% python3 -q
>>> import numpy as np
>>> from numpy import linalg as LA
>>> np.set_printoptions(suppress=True, linewidth=140)
>>> M = np.array([[3.0, 0.0, 3.0, 1.0, 0.0],
...     [0.0, 3.0, 3.0, 0.0, 0.0],
...     [3.0, 1.0, 1.0, 0.0, 1.0],
...     [2.0, 1.0, 2.0, 3.0, 0.0],
...     [0.0, 0.0, 0.0, 0.0, 7.0]])
>>> M
array([[3., 0., 3., 1., 0.],
       [0., 3., 3., 0., 0.],
       [3., 1., 1., 0., 1.],
       [2., 1., 2., 3., 0.],
       [0., 0., 0., 0., 7.]])
>>> q = M.astype(float).copy()
>>> for j in range(5):
...     q[:, j] -= q[:, :j] @ (q[:, :j].T @ q[:, j])
...     q[:, j] /= LA.norm(q[:, j])
... 
>>> np.round(q.T @ q, 3) + 0
array([[1., 0., 0., 0., 0.],
       [0., 1., 0., 0., 0.],
       [0., 0., 1., 0., 0.],
       [0., 0., 0., 1., 0.],
       [0., 0., 0., 0., 1.]])
>>> out = M / np.sqrt((M ** 2).mean(axis=1, keepdims=True))
>>> out[1].round(3)
array([0.   , 1.581, 1.581, 0.   , 0.   ])
>>> x = np.array([0, 3, 1, 3, -3])
>>> target = M @ x
>>> b, lr = np.zeros(5), 1 / LA.norm(M, 2) ** 2
>>> for i in range(150):
...     b -= lr * M.T @ (M @ b - target)
...     if i % 50 == 0: print(i, round(LA.norm(M @ b - target), 3))
... 
0 7.442
50 0.407
100 0.067
>>> np.round(LA.cond(M), 3)
np.float64(5.312)
>>> b.round(3)
array([-0.002,  2.994,  1.006,  2.999, -3.   ])
>>> mat = np.load("case13.npy")
>>> mat
array([[ 0.,  5., -5.,  4.,  2.],
       [ 0.,  2.,  1.,  2.,  1.],
       [-5., -2.,  4., -4.,  2.],
       [ 5., -4., -4., -5.,  0.],
       [ 0.,  0.,  0.,  0.,  1.]])
>>> out = LA.inv(mat)
>>> round(LA.cond(mat), 3)
np.float64(29.91)
>>> np.round(LA.inv(out), 3) + 0
array([[ 0.,  5., -5.,  4.,  2.],
       [ 0.,  2.,  1.,  2.,  1.],
       [-5., -2.,  4., -4.,  2.],
       [ 5., -4., -4., -5.,  0.],
       [ 0.,  0.,  0.,  0.,  1.]])
>>> np.round(LA.slogdet(mat)[0], 3)
np.float64(1.0)
>>> (np.abs(out) > 1e-9).astype(int)
array([[1, 1, 1, 1, 1],
       [1, 1, 1, 1, 1],
       [1, 1, 1, 1, 1],
       [1, 1, 1, 1, 1],
       [0, 0, 0, 0, 1]])
>>> gram = mat.T @ mat
>>> np.round(LA.eigvalsh(gram)[::-1], 3)
array([115.394,  92.138,  17.653,   2.686,   0.129])
>>> np.allclose(gram, gram.T)
True
>>> np.trace(gram), (mat ** 2).sum()
(np.float64(228.0), np.float64(228.0))
>>> gram
array([[ 50., -10., -40.,  -5., -10.],
       [-10.,  49., -15.,  52.,   8.],
       [-40., -15.,  58., -14.,  -1.],
       [ -5.,  52., -14.,  61.,   2.],
       [-10.,   8.,  -1.,   2.,  10.]])
>>> q, R = LA.qr(mat)
>>> np.round(np.abs(np.diag(R)), 3)
array([7.071, 6.856, 3.84 , 1.37 , 1.   ])
>>> q.round(3)
array([[ 0.   , -0.729, -0.665,  0.161,  0.   ],
       [-0.   , -0.292,  0.515,  0.806,  0.   ],
       [ 0.707,  0.438, -0.382,  0.403,  0.   ],
       [-0.707,  0.438, -0.382,  0.403,  0.   ],
       [-0.   , -0.   ,  0.   , -0.   ,  1.   ]])
>>> rng = np.random.default_rng(21032)
>>> lab = rng.permutation(5)
>>> lab
array([1, 3, 4, 0, 2])
>>> out = mat[lab][:, lab]
>>> out
array([[ 2.,  2.,  1.,  0.,  1.],
       [-4., -5.,  0.,  5., -4.],
       [ 0.,  0.,  1.,  0.,  0.],
       [ 5.,  4.,  2.,  0., -5.],
       [-2., -4.,  2., -5.,  4.]])
>>> data = np.load("a.npy")
>>> data
array([[ 0,  1,  2,  0,  2,  4],
       [ 1, -1,  0,  2, -2,  0],
       [ 0, -2, -2,  0, -4, -4],
       [ 0,  2,  4,  0,  1,  2],
       [ 2, -2,  0,  1, -1,  0],
       [ 0, -4, -4,  0, -2, -2]])
>>> assert data == data.T
Traceback (most recent call last):
  File "<python-input-38>", line 1, in <module>
    assert data == data.T
           ^^^^^^^^^^^^^^
ValueError: The truth value of an array with more than one element is ambiguous. Use a.any() or a.all()
>>> data @ data
array([[  5, -25, -20,   4, -20, -16],
       [ -5,  10,  10,  -4,   8,   8],
       [-10,  30,  20,  -8,  24,  16],
       [  4, -20, -16,   5, -25, -20],
       [ -4,   8,   8,  -5,  10,  10],
       [ -8,  24,  16, -10,  30,  20]])
>>> LA.determinant(data)
Traceback (most recent call last):
  File "<python-input-40>", line 1, in <module>
    LA.determinant(data)
    ^^^^^^^^^^^^^^
AttributeError: module 'numpy.linalg' has no attribute 'determinant'
>>> np.allclose(data @ data.T, data.T @ data)
False
>>> round(np.abs(LA.eigvals(data)).max(), 3)
np.float64(8.68)
>>> data.inv()
Traceback (most recent call last):
  File "<python-input-43>", line 1, in <module>
    data.inv()
    ^^^^^^^^
AttributeError: 'numpy.ndarray' object has no attribute 'inv'
